>>> import numpy as np
>>> from numpy import linalg as LA
>>> np.set_printoptions(precision=1, suppress=True, linewidth=160, floatmode="fixed")
>>> m1 = np.loadtxt("w.csv", delimiter=",")
>>> m1
array([[4.0, 1.0, 0.0, 0.0, 0.0, 0.0, 0.0, 0.0, 0.0, 0.0, 0.0, 0.0, 0.0],
       [0.0, 4.0, 1.0, 0.0, 0.0, 0.0, 0.0, 0.0, 0.0, 0.0, 0.0, 0.0, 0.0],
       [0.0, 0.0, 4.0, 1.0, 0.0, 0.0, 0.0, 0.0, 0.0, 0.0, 0.0, 0.0, 0.0],
       [0.0, 0.0, 0.0, 4.0, 1.0, 0.0, 0.0, 0.0, 0.0, 0.0, 0.0, 0.0, 0.0],
       [0.0, 0.0, 0.0, 0.0, 4.0, 1.0, 0.0, 0.0, 0.0, 0.0, 0.0, 0.0, 0.0],
       [0.0, 0.0, 0.0, 0.0, 0.0, 4.0, 1.0, 0.0, 0.0, 0.0, 0.0, 0.0, 0.0],
       [0.0, 0.0, 0.0, 0.0, 0.0, 0.0, 4.0, 1.0, 0.0, 0.0, 0.0, 0.0, 0.0],
       [0.0, 0.0, 0.0, 0.0, 0.0, 0.0, 0.0, 4.0, 1.0, 0.0, 0.0, 0.0, 0.0],
       [0.0, 0.0, 0.0, 0.0, 0.0, 0.0, 0.0, 0.0, 4.0, 1.0, 0.0, 0.0, 0.0],
       [0.0, 0.0, 0.0, 0.0, 0.0, 0.0, 0.0, 0.0, 0.0, 4.0, 1.0, 0.0, 0.0],
       [0.0, 0.0, 0.0, 0.0, 0.0, 0.0, 0.0, 0.0, 0.0, 0.0, 4.0, 1.0, 0.0],
       [0.0, 0.0, 0.0, 0.0, 0.0, 0.0, 0.0, 0.0, 0.0, 0.0, 0.0, 4.0, 1.0],
       [0.0, 0.0, 0.0, 0.0, 0.0, 0.0, 0.0, 0.0, 0.0, 0.0, 0.0, 0.0, 4.0]])
>>> q, R = LA.qr(m1)
>>> np.abs(np.diag(R))
array([4.0, 4.0, 4.0, 4.0, 4.0, 4.0, 4.0, 4.0, 4.0, 4.0, 4.0, 4.0, 4.0])
>>> abs(R[0, 0]), round(LA.norm(m1[:, 0]), 1)
(np.float64(4.0), np.float64(4.0))
>>> q.shape, R.shape
((13, 13), (13, 13))
>>> W2 = np.array([[-1.2, -1.1, 1.3]])
>>> rng = np.random.default_rng(27)
>>> data = np.array([[9], [5], [8], [2], [8], [0], [3], [0], [5], [2], [2], [3], [9], [3]]) @ W2 + 0.3 * rng.normal(size=(14, 3))
>>> data.round(1) + 0
array([[-10.4,  -9.7,  12.0],
       [ -6.3,  -5.2,   6.4],
       [ -9.7,  -8.5,  10.3],
       [ -2.8,  -2.3,   2.2],
       [-10.2,  -8.8,  10.5],
       [ -0.6,   0.0,   0.1],
       [ -3.5,  -3.7,   3.8],
       [ -0.1,   0.1,  -0.4],
       [ -5.9,  -5.2,   5.8],
       [ -2.3,  -2.7,   2.5],
       [ -2.6,  -1.8,   2.6],
       [ -3.4,  -3.6,   4.0],
       [-10.4, -10.1,  11.9],
       [ -3.5,  -3.3,   3.5]])
>>> cov = np.cov(data, rowvar=False)
>>> print(np.round(LA.eigvalsh(cov)[::-1], 1) + 0)
[43.2  0.1  0.0]
>>> round(np.corrcoef(data[:, 0], data[:, 1])[0, 1], 1)
np.float64(1.0)
>>> np.argsort(-data.std(axis=0).round(6), kind="stable")
array([2, 0, 1])
>>> x0 = np.array([9, 9, 3])
>>> rhs = data @ x0
>>> print(LA.solve(data.T @ data, data.T @ rhs))
[9.0 9.0 3.0]
>>> print(LA.lstsq(data, rhs)[0])
[9.0 9.0 3.0]
>>> try:
...     LA.solve(data, rhs)
... except LA.LinAlgError as e:
...     print("failed:", e)
... 
failed: Last 2 dimensions of the array must be square
>>> rhs = rhs + 0.3 * rng.normal(size=14)
>>> rhs
array([-144.8,  -84.8, -132.1,  -39.2, -138.9,   -5.8,  -53.4,   -0.3,  -82.3,  -37.1,  -31.9,  -50.5, -148.6,  -50.6])
>>> beta, *_ = LA.lstsq(data, rhs)
>>> np.round(data.T @ (rhs - data @ beta), 1) + 0
array([0.0, 0.0, 0.0])
>>> beta.round()
array([9.0, 9.0, 3.0])
>>> print([round(float(LA.norm(LA.solve(data.T @ data + lam * np.eye(3), data.T @ rhs))), 2) for lam in (0, 1, 10, 100)])
[12.88, 9.45, 8.05, 7.58]
>>> beta
array([9.0, 8.8, 2.8])
>>> Xc = data - data.mean(axis=0)
>>> evecs = LA.svd(Xc)[2][:1]
>>> M2 = Xc - Xc @ evecs.T @ evecs
>>> (Xc @ evecs.T).std(axis=0)
array([6.3])
>>> np.cov(Xc @ evecs.T, rowvar=False)
array(43.2)
>>> W = np.array([[1, -2, -2, 3], [-2, -2, -3, 1], [2, -2, -1, -3]])
>>> beta = np.array([2, 0, 0, 3])
>>> act = np.maximum(data @ W + beta, 0)
>>> (act > 0).mean(axis=0)
array([1.0, 1.0, 1.0, 0.1])
>>> (act > 0).astype(int)
array([[1, 1, 1, 0],
       [1, 1, 1, 0],
       [1, 1, 1, 0],
       [1, 1, 1, 0],
       [1, 1, 1, 0],
       [1, 1, 1, 1],
       [1, 1, 1, 0],
       [1, 1, 1, 1],
       [1, 1, 1, 0],
       [1, 1, 1, 0],
       [1, 1, 1, 0],
       [1, 1, 1, 0],
       [1, 1, 1, 0],
       [1, 1, 1, 0]])
>>> W2 = np.array([[-1, 3], [-3, 2], [2, 2], [0, 2]])
>>> W @ W2
array([[  1,   1],
       [  2, -14],
       [  2,  -6]])
>>> U, sig, Vt = LA.svd(data, full_matrices=False)
>>> np.abs(U[:, 0]).round(6).argmax()
np.int64(12)
>>> np.abs(Vt[0])
array([0.6, 0.5, 0.6])
>>> np.cumsum(sig ** 2) / np.sum(sig ** 2)
array([1.0, 1.0, 1.0])
>>> print(np.round(sig / sig[0], 1) + 0)
[1.0 0.0 0.0]
>>> np.round(Vt @ Vt.T, 1) + 0
array([[1.0, 0.0, 0.0],
       [0.0, 1.0, 0.0],
       [0.0, 0.0, 1.0]])
>>> sig
array([40.4,  1.3,  0.9])
>>> round(float(np.sqrt((sig ** 2).sum())), 1), round(LA.norm(data), 1)
(40.4, np.float64(40.4))
>>> W0 = np.load("m.npy")
>>> W0
array([[ 0.1,  0.2, -0.2, -0.3,  0.7, -0.2],
       [ 0.4,  0.7, -0.7, -1.2,  2.9, -0.6],
       [-0.9, -1.9,  1.9,  3.1, -7.4,  1.6],
       [-0.4, -0.8,  0.8,  1.4, -3.4,  0.7],
       [ 0.6,  1.1, -1.1, -1.9,  4.6, -1.0],
       [ 0.2,  0.4, -0.4, -0.6,  1.4, -0.3]])
>>> np.round(LA.norm(W0, 1), 1), round(float(LA.norm(W0, np.inf)), 1)
(np.float64(20.4), 16.8)
>>> W0[1] @ W0[4]
np.float64(18.0)
>>> LA.norm(W0, axis=0)
array([1.2, 2.5, 2.5, 4.1, 9.9, 2.1])
>>> LA.matrix_rank(W0, rtol=0.1)
np.int64(1)
>>> print(LA.cond(W0) > 100)
True
>>> print([round(float(x), 1) for x in LA.svd(W0, compute_uv=False)[:3]])
[11.6, 0.1, 0.1]
>>> th = np.radians(180)
>>> R = np.eye(6)
>>> R[2, 2] = R[1, 1] = np.cos(th)
>>> R[2, 1], R[1, 2] = -np.sin(th), np.sin(th)
>>> R.round(1) + 0
array([[ 1.0,  0.0,  0.0,  0.0,  0.0,  0.0],
       [ 0.0, -1.0,  0.0,  0.0,  0.0,  0.0],
       [ 0.0,  0.0, -1.0,  0.0,  0.0,  0.0],
       [ 0.0,  0.0,  0.0,  1.0,  0.0,  0.0],
       [ 0.0,  0.0,  0.0,  0.0,  1.0,  0.0],
       [ 0.0,  0.0,  0.0,  0.0,  0.0,  1.0]])
>>> M2 = W0 @ R.T
>>> np.allclose(W0 @ W0.T, M2 @ M2.T)
True
>>> np.round(LA.svd(W0, compute_uv=False), 1) + 0, np.round(LA.svd(M2, compute_uv=False), 1) + 0
(array([11.6,  0.1,  0.1,  0.1,  0.0,  0.0]), array([11.6,  0.1,  0.1,  0.1,  0.0,  0.0]))
>>> U, sig, Vt = LA.svd(W0)
>>> evecs = Vt[:(sig > 1e-8).sum()]
>>> x0 = W0[5] + -1 * W0[4] + rng.integers(2) * np.eye(6)[5]
>>> x0
array([-0.4, -0.7,  0.7,  1.3, -3.2,  0.7])
>>> np.diag(evecs.T @ evecs)
array([1.0, 0.5, 0.5, 0.1, 0.9, 1.0])
>>> np.allclose(evecs.T @ evecs @ x0, x0)
True
>>> round(float(LA.norm(x0 - evecs.T @ evecs @ x0)), 1)
0.0
>>> mat = np.load("test9.npy")
>>> print(mat)
[[ -1.0   3.0  -2.0   0.0   2.0   3.0   5.0  -1.0  -3.0]
 [  3.0   7.0  -6.0   0.0   6.0   9.0  15.0  -3.0  -9.0]
 [ -2.0  -6.0   2.0   0.0  -4.0  -6.0 -10.0   2.0   6.0]
 [  0.0   0.0   0.0  -2.0   0.0   0.0   0.0   0.0   0.0]
 [  2.0   6.0  -4.0   0.0   2.0   6.0  10.0  -2.0  -6.0]
 [  3.0   9.0  -6.0   0.0   6.0   7.0  15.0  -3.0  -9.0]
 [  5.0  15.0 -10.0   0.0  10.0  15.0  23.0  -5.0 -15.0]
 [ -1.0  -3.0   2.0   0.0  -2.0  -3.0  -5.0  -1.0   3.0]
 [ -3.0  -9.0   6.0   0.0  -6.0  -9.0 -15.0   3.0   7.0]]
>>> f = np.array([-2, -1, 3])
>>> np.array([np.convolve(row, f, "same") for row in mat])
array([[ -5.0,  -2.0,  11.0, -10.0,  -8.0,  -7.0,   6.0,  22.0,   0.0],
       [-17.0,  14.0,  27.0, -30.0, -24.0, -21.0,  18.0,  66.0,   0.0],
       [ 14.0,  -4.0, -20.0,  14.0,  16.0,  14.0, -12.0, -44.0,   0.0],
       [  0.0,   0.0,   4.0,   2.0,  -6.0,   0.0,   0.0,   0.0,   0.0],
       [-14.0,   8.0,  22.0, -16.0, -14.0, -20.0,  12.0,  44.0,   0.0],
       [-21.0,  12.0,  33.0, -30.0, -20.0, -19.0,  12.0,  66.0,   0.0],
       [-35.0,  20.0,  55.0, -50.0, -40.0, -31.0,  32.0, 104.0,   0.0],
       [  7.0,  -4.0, -11.0,  10.0,   8.0,   7.0,  -2.0, -20.0,  -6.0],
       [ 21.0, -12.0, -33.0,  30.0,  24.0,  21.0, -18.0, -62.0,   2.0]])
>>> M2 = LA.inv(mat)
>>> LA.inv(M2)
array([[ -1.0,   3.0,  -2.0,  -0.0,   2.0,   3.0,   5.0,  -1.0,  -3.0],
       [  3.0,   7.0,  -6.0,  -0.0,   6.0,   9.0,  15.0,  -3.0,  -9.0],
       [ -2.0,  -6.0,   2.0,  -0.0,  -4.0,  -6.0, -10.0,   2.0,   6.0],
       [ -0.0,  -0.0,  -0.0,  -2.0,  -0.0,  -0.0,  -0.0,  -0.0,  -0.0],
       [  2.0,   6.0,  -4.0,  -0.0,   2.0,   6.0,  10.0,  -2.0,  -6.0],
       [  3.0,   9.0,  -6.0,  -0.0,   6.0,   7.0,  15.0,  -3.0,  -9.0],
       [  5.0,  15.0, -10.0,  -0.0,  10.0,  15.0,  23.0,  -5.0, -15.0],
       [ -1.0,  -3.0,   2.0,  -0.0,  -2.0,  -3.0,  -5.0,  -1.0,   3.0],
       [ -3.0,  -9.0,   6.0,  -0.0,  -6.0,  -9.0, -15.0,   3.0,   7.0]])
>>> np.round(LA.cond(mat), 1)
np.float64(30.0)
>>> round(float(LA.det(mat)), 1)
15360.0
>>> M = np.loadtxt("x.csv", delimiter=",")
>>> M
array([[ 1.5, -0.4,  1.8, -1.9, -6.1,  1.5, -3.6,  6.0, -1.9],
       [ 1.3,  0.9,  5.3, -0.6,  2.0, -6.6, -4.2,  0.3,  1.9],
       [ 2.1,  1.4, -0.7, -0.4, -2.8, -8.5, -0.6, -3.4,  0.0],
       [-0.7, -2.4, -1.5, -1.3,  2.4,  0.7, -2.4,  2.2, -8.5],
       [ 3.7,  2.6, -1.1,  1.5,  4.8, -1.5, -1.2,  3.5,  6.1],
       [-6.1, -1.9,  1.7, -3.0,  0.8, -0.4,  0.9, -6.8, -0.5],
       [-2.1,  2.4, -3.9, -1.2,  3.2, -6.4,  0.2, -0.8, -4.6],
       [ 3.2,  0.5, -6.4,  4.1, -2.1, -1.2, -3.6, -3.1, -1.7],
       [-5.5, -4.0, -0.5,  4.5,  2.4, -1.2,  0.3,  3.1, -4.1],
       [ 0.2, -3.2,  1.3,  4.9,  4.5,  6.2,  2.1, -0.6, -0.9],
       [ 8.6, -0.2,  3.0, -0.8,  1.4, -1.4,  1.1,  1.5,  3.1],
       [-1.9,  3.5, -3.2, -0.4,  7.2, -3.1,  0.5, -2.1,  2.8],
       [-1.7,  2.8,  0.2, -1.7,  6.5,  1.4, -1.6, -3.5, -5.2],
       [-2.4, -2.2, -5.7, -3.8,  5.4, -0.4, -1.2,  2.0,  2.8],
       [-2.6,  0.5,  4.2,  2.0,  3.4,  1.4,  5.4, -5.3,  0.8],
       [-2.2,  0.2, -2.8, -4.5, -2.0,  7.7, -0.9, -1.2,  0.9],
       [-2.8, -6.5, -1.0, -3.1,  0.0,  5.3, -0.4, -1.6, -3.0],
       [ 3.6, -7.3,  1.6, -1.6,  1.6, -0.9, -4.3, -2.4, -0.9],
       [-5.6, -1.0,  5.7, -1.0,  5.2, -0.4, -1.8,  0.2,  2.0],
       [ 5.2,  3.1,  2.3,  3.3, -2.4, -0.2,  0.1, -3.0,  5.7],
       [ 2.2,  6.5,  3.4, -1.4,  3.4, -0.3,  4.9,  2.0,  0.5],
       [ 1.0,  0.9,  9.1, -1.0,  1.6,  1.3, -2.9,  0.9,  0.2],
       [-5.5, -1.9,  0.1,  3.7,  0.6,  1.9, -2.1,  6.3,  2.0]])
>>> cov = np.cov(M, rowvar=False)
>>> np.round(np.corrcoef(M.T), 1) + 0
array([[ 1.0,  0.3,  0.1,  0.1, -0.3, -0.2, -0.1,  0.0,  0.3],
       [ 0.3,  1.0,  0.1,  0.0,  0.1, -0.3,  0.3,  0.0,  0.3],
       [ 0.1,  0.1,  1.0,  0.0,  0.0,  0.0,  0.1,  0.0,  0.2],
       [ 0.1,  0.0,  0.0,  1.0,  0.0,  0.0,  0.1,  0.1,  0.1],
       [-0.3,  0.1,  0.0,  0.0,  1.0, -0.1,  0.3, -0.1,  0.0],
       [-0.2, -0.3,  0.0,  0.0, -0.1,  1.0,  0.1,  0.1, -0.1],
       [-0.1,  0.3,  0.1,  0.1,  0.3,  0.1,  1.0, -0.3,  0.1],
       [ 0.0,  0.0,  0.0,  0.1, -0.1,  0.1, -0.3,  1.0,  0.0],
       [ 0.3,  0.3,  0.2,  0.1,  0.0, -0.1,  0.1,  0.0,  1.0]])
>>> print(round(float(np.corrcoef(M[:, 7], M[:, 0])[0, 1]), 1))
0.0
>>> np.argwhere(np.triu(np.abs(np.corrcoef(M.T)) > 0.8, 1))
array([], shape=(0, 2), dtype=int64)
